$ python -q
>>> import numpy as np
>>> from numpy import linalg as LA
>>> np.set_printoptions(precision=2, suppress=True, linewidth=140)
>>> K = np.abs(np.array([[4, 2, 4, 2], [8, 8, 2, 5], [9, 9, 8, 1], [3, 6, 0, 6]])) + np.eye(4)
>>> K = K / K.sum(axis=1, keepdims=True)
>>> K
array([[0.38, 0.15, 0.31, 0.15],
       [0.33, 0.38, 0.08, 0.21],
       [0.32, 0.32, 0.32, 0.04],
       [0.19, 0.38, 0.  , 0.44]])
>>> Q, R = LA.qr(K)
>>> round(float(abs(R[0, 0])), 2), np.round(LA.norm(K[:, 0]), 2)
(0.63, np.float64(0.63))
>>> np.abs(np.diag(R))
array([0.63, 0.29, 0.17, 0.21])
>>> Q.shape, R.shape
((4, 4), (4, 4))
>>> np.allclose(R.T @ R, K.T @ K)
True
>>> np.round(Q.T @ Q, 2) + 0
array([[1., 0., 0., 0.],
       [0., 1., 0., 0.],
       [0., 0., 1., 0.],
       [0., 0., 0., 1.]])
>>> rng = np.random.default_rng(591)
>>> m1 = rng.normal(size=(22, 3))
>>> m1 = 20 * m1 / LA.norm(m1, axis=1, keepdims=True)
>>> m1
array([[  7.38, -13.84, -12.41],
       [  6.83,  -8.18,  16.92],
       [-17.49,   4.72,  -8.47],
       [ -9.78,  12.77, -11.89],
       [ 11.04,  12.22, -11.35],
       [-13.4 ,  -0.4 , -14.84],
       [  7.94,  -6.46,  17.18],
       [  3.42,  19.68,  -0.91],
       [-15.12,   5.77,  11.75],
       [  9.38,   2.72, -17.45],
       [ -1.13,   4.06,  19.55],
       [-12.93, -12.01,  -9.41],
       [  8.78, -12.98,  12.43],
       [ -1.38,  15.72,  12.28],
       [ -8.49,  16.73,   6.94],
       [-18.32,  -7.84,  -1.67],
       [-10.69,  13.89,  -9.63],
       [-16.3 ,  10.28,   5.35],
       [-13.08,  13.89,   5.99],
       [ -9.72, -17.17,   3.3 ],
       [ 19.21,  -5.56,   0.47],
       [  1.23,   0.34, -19.96]])
>>> hat = m1 @ LA.solve(m1.T @ m1, m1.T)
>>> np.round(LA.eigvalsh(hat), 2) + 0
array([0., 0., 0., 0., 0., 0., 0., 0., 0., 0., 0., 0., 0., 0., 0., 0., 0., 0., 0., 1., 1., 1.])
>>> np.trace(hat)
np.float64(3.0)
>>> LA.matrix_rank(np.eye(22) - hat)
np.int64(19)
>>> x = np.array([-5, -8, -1])
>>> rhs = m1 @ x
>>> LA.solve(m1.T @ m1, m1.T @ rhs)
array([-5., -8., -1.])
>>> LA.lstsq(m1, rhs)[0]
array([-5., -8., -1.])
>>> rhs = rhs + 0.1 * rng.normal(size=22)
>>> rhs
array([  86.29,   14.33,   58.36,  -41.35, -141.54,   84.95,   -5.22, -173.56,   17.64,  -51.07,  -46.33,  170.  ,   47.59, -131.22,
        -98.17,  156.06,  -48.04,   -6.08,  -51.63,  182.59,  -51.88,   11.01])
>>> c, *_ = LA.lstsq(m1, rhs)
>>> np.round(m1.T @ (rhs - m1 @ c), 2) + 0
array([0., 0., 0.])
>>> M2 = np.c_[m1[:, :2] @ np.array([[-2, 2], [-1, 0]]), np.array([0, 1, 1, 1, 0, 2, 0, 0, 2, 0, 0, 1, 0, 0, 2, 1, 2, 2, 1, 1, 0, 1])]
>>> M2
array([[ -0.91,  14.75,   0.  ],
       [ -5.49,  13.67,   1.  ],
       [ 30.27, -34.99,   1.  ],
       [  6.78, -19.55,   1.  ],
       [-34.29,  22.07,   0.  ],
       [ 27.2 , -26.81,   2.  ],
       [ -9.42,  15.88,   0.  ],
       [-26.52,   6.84,   0.  ],
       [ 24.47, -30.24,   2.  ],
       [-21.48,  18.76,   0.  ],
       [ -1.8 ,  -2.26,   0.  ],
       [ 37.87, -25.86,   1.  ],
       [ -4.58,  17.56,   0.  ],
       [-12.97,  -2.75,   0.  ],
       [  0.25, -16.97,   2.  ],
       [ 44.49, -36.65,   1.  ],
       [  7.49, -21.38,   2.  ],
       [ 22.33, -32.61,   2.  ],
       [ 12.27, -26.17,   1.  ],
       [ 36.6 , -19.44,   1.  ],
       [-32.85,  38.41,   0.  ],
       [ -2.8 ,   2.45,   1.  ]])
>>> np.round(LA.lstsq(m1, M2[:, 0])[0], 2) + 0
array([-2., -1.,  0.])
>>> LA.matrix_rank(M2)
np.int64(3)
>>> np.round(LA.norm(M2 - m1 @ LA.lstsq(m1, M2)[0], axis=0), 2) + 0
array([0.  , 0.  , 3.67])
>>> LA.matrix_rank(np.c_[m1, M2])
np.int64(4)
>>> x = np.array([0, 0, 0])
>>> rhs = m1 @ x
>>> c, lr = np.zeros(3), 1 / LA.norm(m1, 2) ** 2
>>> for i in range(250):
...     c -= lr * m1.T @ (m1 @ c - rhs)
...     if i % 50 == 0: print(i, round(LA.norm(m1 @ c - rhs), 2))
... 
0 0.0
50 0.0
100 0.0
150 0.0
200 0.0
>>> round(float(LA.cond(m1)), 2)
1.3
>>> c
array([0., 0., 0.])
>>> mat = np.load("a.npy")
>>> mat
array([[-0.5 ,  0.07, -2.03],
       [ 0.92, -0.28,  2.99],
       [-0.1 ,  0.07, -0.13],
       [-0.58,  1.19,  3.11]])
>>> t3 = np.stack([mat, 4 * mat, mat[::-1]])
>>> t3.shape
(3, 4, 3)
>>> LA.lstsq(mat[:-1].T, mat[-1])[2]
np.int32(2)
>>> mat @ LA.pinv(mat) @ mat
array([[-0.5 ,  0.07, -2.03],
       [ 0.92, -0.28,  2.99],
       [-0.1 ,  0.07, -0.13],
       [-0.58,  1.19,  3.11]])
>>> round(np.trace(LA.pinv(mat) @ mat), 2)
np.float64(2.0)
>>> K.sum(axis=0)
array([1.23, 1.23, 0.71, 0.84])
>>> np.diff(K, axis=0)
array([[-0.05,  0.22, -0.22,  0.05],
       [-0.01, -0.05,  0.24, -0.17],
       [-0.13,  0.05, -0.32,  0.4 ]])
>>> W1 = np.array([[0, 4, 5, 4, 2, 1], [4, 2, 2, 3, 4, 3], [3, 4, 5, 1, 0, 0]])
>>> c = np.array([-2, 0, 1, -3, 3, 4])
>>> act = np.maximum(mat @ W1 + c, 0)
>>> (act > 0).astype(int)
array([[0, 0, 0, 0, 1, 1],
       [1, 1, 1, 1, 1, 1],
       [0, 0, 0, 0, 1, 1],
       [1, 1, 1, 1, 1, 1]])
>>> LA.matrix_rank(act)
np.int64(4)
>>> cent = np.array([[1, 2], [4, 7], [1, 5], [9, 3], [5, 2], [8, 3]])
>>> W1 @ cent
array([[75, 72],
       [85, 58],
       [33, 62]])
>>> (act @ cent).round(6).argmax(axis=1)
array([0, 1, 0, 1])
>>> A = np.loadtxt("m.csv", delimiter=",")
>>> A
array([[ 0.71,  1.14,  2.68],
       [-0.89,  2.86,  0.17],
       [ 1.18, -2.66,  0.73],
       [-0.03, -2.29, -1.94],
       [-1.11,  2.75, -0.47],
       [ 1.02,  0.36,  2.8 ],
       [ 1.08, -2.77,  0.39],
       [-0.09,  2.42,  1.77],
       [-0.01, -2.31, -1.91],
       [ 0.37, -2.68, -1.29],
       [ 1.35, -1.  ,  2.49],
       [-1.19,  2.65, -0.76],
       [ 0.64, -2.84, -0.74],
       [-1.29,  2.45, -1.16],
       [ 0.98, -2.84,  0.08],
       [ 1.39, -1.37,  2.28],
       [ 0.24,  2.  ,  2.22],
       [-0.37,  2.68,  1.29],
       [ 0.86,  0.79,  2.76],
       [ 0.97, -2.84,  0.06],
       [-0.82, -0.88, -2.75],
       [ 1.23, -2.58,  0.9 ],
       [ 0.56,  1.45,  2.56],
       [ 0.58, -2.81, -0.87],
       [ 0.41, -2.71, -1.22],
       [-1.24,  2.56, -0.95],
       [ 0.18, -2.52, -1.62]])
>>> [round(float(x), 2) for x in LA.svd(A, compute_uv=False)[:3]]
[12.71, 9.02, 0.0]
>>> G = np.cov(A, rowvar=False)
>>> np.argwhere(np.triu(np.abs(np.corrcoef(A.T)) > 0.8, 1))
array([], shape=(0, 2), dtype=int64)
>>> np.corrcoef(A.T)
array([[ 1.  , -0.65,  0.52],
       [-0.65,  1.  ,  0.32],
       [ 0.52,  0.32,  1.  ]])
>>> np.argsort(-A.std(axis=0).round(6), kind="stable")
array([1, 2, 0])
>>> G
array([[ 0.74, -1.3 ,  0.76],
       [-1.3 ,  5.41,  1.25],
       [ 0.76,  1.25,  2.88]])
>>> left, sv, vt = LA.svd(A)
>>> vecs = vt[:(sv > 1e-8).sum()]
>>> x = A[16] + -1 * A[19] + rng.integers(2) * np.eye(3)[1]
>>> x
array([-0.73,  5.84,  2.17])
>>> vecs.T @ vecs
array([[ 0.22, -0.26,  0.32],
       [-0.26,  0.91,  0.11],
       [ 0.32,  0.11,  0.87]])
>>> np.diag(vecs.T @ vecs)
array([0.22, 0.91, 0.87])
>>> Xc = A - A.mean(axis=0)
>>> left, sv, vt = LA.svd(Xc, full_matrices=False)
>>> vt[0] * np.sign(vt[0, np.abs(vt[0]).argmax()])
array([-0.18,  0.93,  0.32])
>>> (np.sign(left[:, 0]) == np.sign(left[0, 0])).astype(int)
array([1, 1, 0, 0, 1, 1, 0, 1, 0, 0, 0, 1, 0, 1, 0, 0, 1, 1, 1, 0, 0, 0, 1, 0, 0, 1, 0])
>>> np.round(sv ** 2 / (sv ** 2).sum(), 2) + 0
array([0.67, 0.33, 0.  ])
>>> sv.round(2) + 0
array([12.58,  8.74,  0.  ])
>>> np.searchsorted(np.cumsum(sv ** 2) / (sv ** 2).sum(), 0.9) + 1
np.int64(2)
>>> dist = LA.norm(A[:, None] - A[None], axis=-1)
>>> dist[:5, :5]
array([[0.  , 3.44, 4.3 , 5.8 , 3.98],
       [3.44, 0.  , 5.92, 5.63, 0.69],
       [4.3 , 5.92, 0.  , 2.95, 5.99],
       [5.8 , 5.63, 2.95, 0.  , 5.36],
       [3.98, 0.69, 5.99, 5.36, 0.  ]])
>>> dist[11].round(6).argsort(kind="stable")[:4]
array([11, 25,  4, 13])
>>> LA.norm(A, axis=1)
array([3., 3., 3., 3., 3., 3., 3., 3., 3., 3., 3., 3., 3., 3., 3., 3., 3., 3., 3., 3., 3., 3., 3., 3., 3., 3., 3.])
>>> np.flatnonzero(dist[11] < dist.mean() / 2)
array([ 1,  4, 11, 13, 25])
>>> dist.shape
(27, 27)
>>> dist.mean(axis=1).argmax()
np.int64(13)
>>> (dist + 1e9 * np.eye(27)).round(6).argmin(axis=1)
array([22,  4, 21,  8, 11, 18, 14, 17,  3, 24, 15, 25, 23, 25, 19, 10,  7,  7,  0, 14,  3,  2,  0, 12,  9, 11,  8])
>>> W0 = np.load("sample6.npy")
>>> W0
array([[-2,  0, -2,  0],
       [ 0,  0,  0,  2],
       [ 0,  0,  0,  0],
       [ 1,  0,  0,  1]])
>>> left, sv, vt = LA.svd(W0)
>>> sv
array([2.95, 2.22, 0.61, 0.  ])
>>> M2 = left[:, :3] @ np.diag(sv[:3]) @ vt[:3]
>>> LA.matrix_rank(W0, rtol=0.05)
np.int64(3)
>>> M2.round(2) + 0
array([[-2.,  0., -2.,  0.],
       [ 0.,  0.,  0.,  2.],
       [ 0.,  0.,  0.,  0.],
       [ 1.,  0.,  0.,  1.]])
>>> LA.matrix_rank(M2)
np.int64(3)
>>> np.round(np.abs(W0 - M2).max(), 2)
np.float64(0.0)
>>> round(float(LA.norm(W0 - M2, 2)), 2), sv[3]
(0.0, np.float64(0.0))
